$ ipython --no-banner

In [1]: import numpy as np

In [2]: np.set_printoptions(precision=1, suppress=True, linewidth=200)

In [3]: tidy = lambda a: np.round(a, 1) + 0

In [4]: W0 = np.load("layer14.npy")

In [5]: print(W0)
[[ 5  2 -2]
 [-2  5  2]
 [ 2 -2  5]]

In [6]: print(tidy(np.sort(np.abs(np.fft.fft(W0[0])))), tidy(np.sort(np.linalg.svd(W0, compute_uv=False))))
[5.  6.1 6.1] [5.  6.1 6.1]

In [7]: print(W0 @ np.ones(3))
[5. 5. 5.]

In [8]: rng = np.random.default_rng(743758)

In [9]: idx = rng.permutation(3)

In [10]: A2 = W0[:, idx] * rng.choice([-1, 1], 3)

In [11]: print(A2)
[[-5  2  2]
 [ 2  5 -2]
 [-2 -2 -5]]

In [12]: Uu, _, vt = np.linalg.svd(W0.T @ A2)

In [13]: print(tidy(np.linalg.lstsq(W0, A2)[0]))
[[-1.  0.  0.]
 [ 0.  1.  0.]
 [ 0.  0. -1.]]

In [14]: m1 = np.loadtxt("case19.csv", delimiter=",")

In [15]: print(m1)
[[-6. -4.  0. -3. -2.  0.]
 [-6.  0.  0. -3.  0.  0.]
 [-2.  0. -6. -1.  0. -3.]
 [ 6.  4.  0.  3.  2.  0.]
 [ 6.  0.  0.  3.  0.  0.]
 [ 2.  0.  6.  1.  0.  3.]]

In [16]: # null space of dimension 3

In [17]: rk = np.linalg.matrix_rank(m1)

In [18]: print(rk)
3

In [19]: ns = np.linalg.svd(m1)[2][rk:].T

In [20]: print([int(np.linalg.matrix_rank(m1[:, :j + 1])) for j in range(6)])
[1, 2, 3, 3, 3, 3]

In [21]: print(np.allclose(m1 @ ns, 0))
True

In [22]: print(np.linalg.matrix_rank(m1.T @ m1), np.linalg.matrix_rank(m1 @ m1.T))
3 3

In [23]: print(ns.shape)
(6, 3)

In [24]: W = np.array([[1, -3], [-3, 1], [5, -5], [-2, 2], [-1, -3], [-2, -5]])

In [25]: coef = np.array([7, 1])

In [26]: H = np.maximum(m1 @ W + coef, 0)

In [27]: print(tidy((H > 0).mean(axis=0)))
[0.7 0.5]

In [28]: print((H > 0).astype(int))
[[1 1]
 [1 1]
 [0 1]
 [0 0]
 [1 0]
 [1 0]]

In [29]: print(np.linalg.matrix_rank(H))
2

In [30]: W2 = np.array([[2, -2, -1], [-2, 3, -2]])

In [31]: print((H @ W2).round(6).argmax(axis=1))
[0 1 1 0 0 0]

In [32]: print(W @ W2)
[[  8 -11   5]
 [ -8   9   1]
 [ 20 -25   5]
 [ -8  10  -2]
 [  4  -7   7]
 [  6 -11  12]]
